$ python3 -q
>>> import numpy as np
>>> np.set_printoptions(suppress=True, linewidth=140)
>>> def rd(a):
...     return np.round(a, 3) + 0
... 
>>> X = np.load("dump.npy")
>>> rd(X)
array([[0.6  , 0.2  , 0.2  ],
       [0.333, 0.444, 0.222],
       [0.   , 0.333, 0.667]])
>>> x0 = np.array([-2, -3, 0])
>>> X @ np.ones(3)
array([1., 1., 1.])
>>> X @ (2 * x0)
array([-3.6, -4. , -2. ])
>>> X @ x0
array([-1.8, -2. , -1. ])
>>> (X @ x0).argmax()
np.int64(2)
>>> rd(X * x0)
array([[-1.2  , -0.6  ,  0.   ],
       [-0.667, -1.333,  0.   ],
       [ 0.   , -1.   ,  0.   ]])
>>> rd(np.linalg.det(X))
np.float64(0.111)
>>> np.linalg.determinant(X)
Traceback (most recent call last):
  File "<python-input-12>", line 1, in <module>
    np.linalg.determinant(X)
    ^^^^^^^^^^^^^^^^^^^^^
AttributeError: module 'numpy.linalg' has no attribute 'determinant'
>>> print(np.allclose(X, X.T))
False
>>> rd((X - X.T) / 2)
array([[ 0.   , -0.067,  0.1  ],
       [ 0.067,  0.   , -0.056],
       [-0.1  ,  0.056,  0.   ]])
>>> rd(np.abs(np.linalg.eigvals(X)).max())
np.float64(1.0)
>>> rd((X + X.T) / 2)
array([[0.6  , 0.267, 0.1  ],
       [0.267, 0.444, 0.278],
       [0.1  , 0.278, 0.667]])
>>> rd(X @ X)
array([[0.427, 0.276, 0.298],
       [0.348, 0.338, 0.314],
       [0.111, 0.37 , 0.519]])
>>> assert X == X.T
Traceback (most recent call last):
  File "<python-input-18>", line 1, in <module>
    assert X == X.T
           ^^^^^^^^
ValueError: The truth value of an array with more than one element is ambiguous. Use a.any() or a.all()
>>> P = np.triu(np.array([[1, 2, 4], [-2, 5, 1], [0, -3, 4]]), 1) + np.eye(3)
>>> Y = P @ X @ np.linalg.inv(P)
>>> rd(P @ X - X @ P)
array([[ 0.667,  1.022,  0.511],
       [ 0.   , -0.333, -1.111],
       [ 0.   ,  0.   , -0.333]])
>>> rd(Y)
array([[ 1.267, -0.111, -1.644],
       [ 0.333,  0.111, -0.556],
       [ 0.   ,  0.333,  0.333]])
>>> x0 = np.array([1, 3, 0])
>>> target = X @ x0
>>> rd(target)
array([1.2  , 1.667, 1.   ])
>>> rd(np.linalg.solve(X, target + X[:, 0]))
array([2., 3., 0.])
>>> W = np.array([[2, 1, 2], [0, 1, 0], [0, 2, 2]])
>>> coef = np.array([-6, -5, -9])
>>> act = np.maximum(X @ W + coef, 0)
>>> print((act > 0).astype(int))
[[0 0 0]
 [0 0 0]
 [0 0 0]]
>>> print(act)
[[0. 0. 0.]
 [0. 0. 0.]
 [0. 0. 0.]]
>>> np.linalg.matrix_rank(act)
np.int64(0)
>>> C = np.array([[0, 1, 0], [2, 2, 1], [3, 0, 0]])
>>> act @ C
array([[0., 0., 0.],
       [0., 0., 0.],
       [0., 0., 0.]])
>>> print(W @ C)
[[ 8  4  1]
 [ 2  2  1]
 [10  4  2]]
>>> M = np.array([[-3, -3, -1], [-1, -3, -3], [-3, -1, -3]])
>>> x0 = np.array([2, 7, 4])
>>> a = np.maximum(M @ x0, 0)
>>> print(M * (a > 1e-9)[:, None])
[[0 0 0]
 [0 0 0]
 [0 0 0]]
>>> rng = np.random.default_rng(26)
>>> idx = rng.permutation(3)
>>> Y = M[:, idx] * rng.choice([-1, 1], 3)
>>> Y
array([[-1,  3,  3],
       [-3,  3,  1],
       [-3,  1,  3]])
>>> left, _, Vh = np.linalg.svd(M.T @ Y)
>>> rd(np.linalg.lstsq(M, Y)[0])
array([[ 0.,  0., -1.],
       [ 0., -1.,  0.],
       [ 1.,  0.,  0.]])
>>> x0 = np.array([0, 2, 0])
>>> Y @ np.ones(3)
array([5., 1., 1.])
>>> np.linalg.norm(Y @ x0) <= np.linalg.norm(Y, 2) * np.linalg.norm(x0) + 1e-9
np.True_
>>> np.einsum("ij,j->i", Y, x0)
array([6, 6, 2])
>>> (Y * x0).sum(axis=1)
array([6, 6, 2])
>>> print(Y * x0)
[[0 6 0]
 [0 6 0]
 [0 2 0]]
>>> Y @ (2 * x0)
array([12, 12,  4])
>>> mat = np.load("w.npy")
>>> print(mat)
[[ 0  0  0  3  1 -2]
 [ 0  0  0  0 -2  2]
 [ 0  0  0  1  3  3]
 [-9 -3  6  6  2 -4]
 [ 0  6 -6  0 -4  4]
 [-3 -9 -9  2  6  6]]
>>> f, g = mat[3], mat[0]
>>> f @ g
np.int64(28)
>>> f @ f
np.int64(182)
>>> pr = (f @ g) / (f @ f) * f
>>> rd(pr)
array([-1.385, -0.462,  0.923,  0.923,  0.308, -0.615])
>>> rd(g - pr)
array([ 1.385,  0.462, -0.923,  2.077,  0.692, -1.385])
>>> (g - pr) @ f
np.float64(0.0)
>>> m1 = np.loadtxt("case8.csv", delimiter=",")
>>> m1
array([[0., 0., 1.],
       [0., 0., 0.],
       [1., 0., 0.]])
>>> # rows and columns are dependent
>>> rd(np.linalg.eigvalsh(m1).min())
np.float64(-1.0)
>>> ev, evecs = np.linalg.eigh(m1)
>>> x0 = np.array([3, -8, -3])
>>> rd(evecs * np.abs(ev) @ evecs.T)
array([[1., 0., 0.],
       [0., 0., 0.],
       [0., 0., 1.]])
>>> rd(x0 @ m1 @ x0 / (x0 @ x0)), ev[0], ev[-1]
(np.float64(-0.22), np.float64(-1.0), np.float64(1.0))
>>> x0 @ m1 @ x0
np.float64(-18.0)
>>> P = np.triu(np.array([[-1, -3, 0], [0, 2, -3], [1, 1, 1]]), 1) + np.eye(3)
>>> Y = P @ m1 @ np.linalg.inv(P)
>>> rd(np.linalg.det(Y))
np.float64(0.0)
>>> np.trace(Y), np.trace(m1)
(np.float64(0.0), np.float64(0.0))
>>> np.linalg.matrix_rank(Y)
np.int64(2)
>>> F = np.loadtxt("x.csv", delimiter=",")
>>> rd(F)
array([[ 0.112,  0.241, -0.144,  0.144],
       [ 0.241,  0.516, -0.31 ,  0.31 ],
       [-0.144, -0.31 ,  0.186, -0.186],
       [ 0.144,  0.31 , -0.186,  0.186]])
>>> # rows and columns are dependent
>>> print(np.unique(F.round(6), axis=0).shape)
(4, 4)
>>> np.allclose(F[:-1].T @ np.linalg.lstsq(F[:-1].T, F[-1])[0], F[-1])
True
>>> rd(F @ np.linalg.pinv(F) @ F)
array([[ 0.112,  0.241, -0.144,  0.144],
       [ 0.241,  0.516, -0.31 ,  0.31 ],
       [-0.144, -0.31 ,  0.186, -0.186],
       [ 0.144,  0.31 , -0.186,  0.186]])
>>> np.linalg.lstsq(F[:-1].T, F[-1])[2]
np.int32(1)
>>> feats = np.loadtxt("run18.csv", delimiter=",")
>>> feats
array([[-6.189,  0.69 ,  0.136],
       [-4.836, -0.553,  0.149],
       [-2.133, -0.865, -0.881],
       [ 0.621, -1.345,  0.379],
       [-0.927, -0.748, -0.354],
       [-6.465,  0.212, -0.925],
       [ 0.698, -0.34 , -2.264],
       [-0.346,  0.284, -1.852],
       [ 0.263, -1.534, -2.701],
       [-8.329,  0.448,  1.059],
       [ 2.002, -0.966, -2.59 ],
       [ 0.654,  1.686, -1.14 ],
       [-0.511,  0.089, -2.304],
       [-4.138, -1.437,  0.576],
       [-4.455, -1.893,  0.466],
       [-1.041, -0.527, -0.82 ],
       [-6.985, -0.15 , -0.395],
       [ 1.354, -0.45 , -2.54 ],
       [-4.034, -0.204, -0.726],
       [-4.039, -1.742, -1.03 ]])
>>> Y = np.c_[feats[:, :1] @ np.array([[1]]), np.array([1, 2, -1, -2, 1, 1, 2, 2, 0, 2, 0, 1, 0, -1, 0, 1, -2, 1, -2, -1])]
>>> Y
array([[-6.189,  1.   ],
       [-4.836,  2.   ],
       [-2.133, -1.   ],
       [ 0.621, -2.   ],
       [-0.927,  1.   ],
       [-6.465,  1.   ],
       [ 0.698,  2.   ],
       [-0.346,  2.   ],
       [ 0.263,  0.   ],
       [-8.329,  2.   ],
       [ 2.002,  0.   ],
       [ 0.654,  1.   ],
       [-0.511,  0.   ],
       [-4.138, -1.   ],
       [-4.455,  0.   ],
       [-1.041,  1.   ],
       [-6.985, -2.   ],
       [ 1.354,  1.   ],
       [-4.034, -2.   ],
       [-4.039, -1.   ]])
>>> print(rd(np.linalg.norm(np.linalg.qr(feats)[0].T @ Y, axis=0) ** 2 / ((Y ** 2).sum(axis=0) + 1e-12)))
[1.   0.21]
>>> rd(np.linalg.norm(Y - feats @ np.linalg.lstsq(feats, Y)[0], axis=0))
array([0.   , 5.405])
>>> rd(np.linalg.lstsq(feats, Y[:, 0])[0])
array([1., 0., 0.])
>>> print(rd(np.linalg.norm(feats, "nuc")))
28.176
>>> np.linalg.norm(feats, axis=1).argmax()
np.int64(9)
>>> rd(np.linalg.norm(feats[1] - feats[3]))
np.float64(5.519)
>>> Ac = feats - feats.mean(axis=0)
>>> left, sig, Vh = np.linalg.svd(Ac, full_matrices=False)
>>> np.searchsorted(np.cumsum(sig ** 2) / (sig ** 2).sum(), 0.9) + 1
np.int64(2)
>>> np.linalg.matrix_rank(Ac)
np.int64(3)
>>> print(rd(Ac.mean(axis=0)))
[0. 0. 0.]
>>> print(np.abs(left[:, 0]).argmax())
9
>>> Ac = (feats - feats.mean(axis=0)) / feats.std(axis=0)
>>> rd(Ac.std(axis=0))
array([1., 1., 1.])
>>> coef = np.linalg.lstsq(np.delete(Ac, 0, axis=1), Ac[:, 0])[0]
>>> rd(coef)
array([-0.147, -0.711])
>>> Ac = feats - feats.mean(axis=0)
>>> evecs = np.linalg.svd(Ac)[2][:1]
>>> Y = Ac - Ac @ evecs.T @ evecs
>>> rd(Y.std(axis=0))
array([0.207, 0.87 , 0.751])
>>> np.linalg.norm(Y, axis=1).round(6).argmax()
np.int64(11)
>>> rd(np.linalg.norm(Y) / np.linalg.norm(Ac))
np.float64(0.346)
>>> E = np.array([[1, 0, 0], [0, 0, 1], [0, 1, 0]])
>>> rd(np.sort(np.abs(np.linalg.eigvals(E)))[::-1])
array([1., 1., 1.])
>>> E.sum(axis=1)
array([1, 1, 1])
>>> np.linalg.matrix_power(E, 2)
array([[1, 0, 0],
       [0, 1, 0],
       [0, 0, 1]])
>>> np.linalg.matrix_power(E, 100)
array([[1, 0, 0],
       [0, 1, 0],
       [0, 0, 1]])
>>> pr = np.eye(3)[0]
>>> for _ in range(3):
...     pr = pr @ E
...     print(pr.round(3))
... 
[1. 0. 0.]
[1. 0. 0.]
[1. 0. 0.]
>>> (np.linalg.matrix_power((E != 0) + (E.T != 0) + np.eye(3), 3) > 0).astype(int)
array([[1, 0, 0],
       [0, 1, 1],
       [0, 1, 1]])
>>> (E != 0).astype(int)
array([[1, 0, 0],
       [0, 0, 1],
       [0, 1, 0]])
>>> rd(np.linalg.det(E))
np.float64(-1.0)
>>> np.flatnonzero(np.linalg.matrix_power((E != 0) + (E.T != 0) + np.eye(3), 3)[0])
array([0])
>>> rd(np.linalg.norm(m1, axis=0))
array([1., 0., 1.])
>>> print(E[:, 0] @ E[:, 1])
0
>>> E.T @ E
array([[1, 0, 0],
       [0, 1, 0],
       [0, 0, 1]])
>>> data = np.maximum(np.array([[-2],
...     [1],
...     [0],
...     [-2],
...     [-1],
...     [-2],
...     [-1],
...     [1],
...     [0],
...     [0],
...     [-1],
...     [2],
...     [-1]]) @ np.array([[0, 2, -1]]) + np.array([0, 0, 1]), 0)
>>> data
array([[0, 0, 3],
       [0, 2, 0],
       [0, 0, 1],
       [0, 0, 3],
       [0, 0, 2],
       [0, 0, 3],
       [0, 0, 2],
       [0, 2, 0],
       [0, 0, 1],
       [0, 0, 1],
       [0, 0, 2],
       [0, 4, 0],
       [0, 0, 2]])
>>> print(rd(np.linalg.norm(data, 2) / np.linalg.norm(data)))
0.811
>>> [round(float(x), 3) for x in np.linalg.svd(data, compute_uv=False)[:3]]
[6.782, 4.899, 0.0]
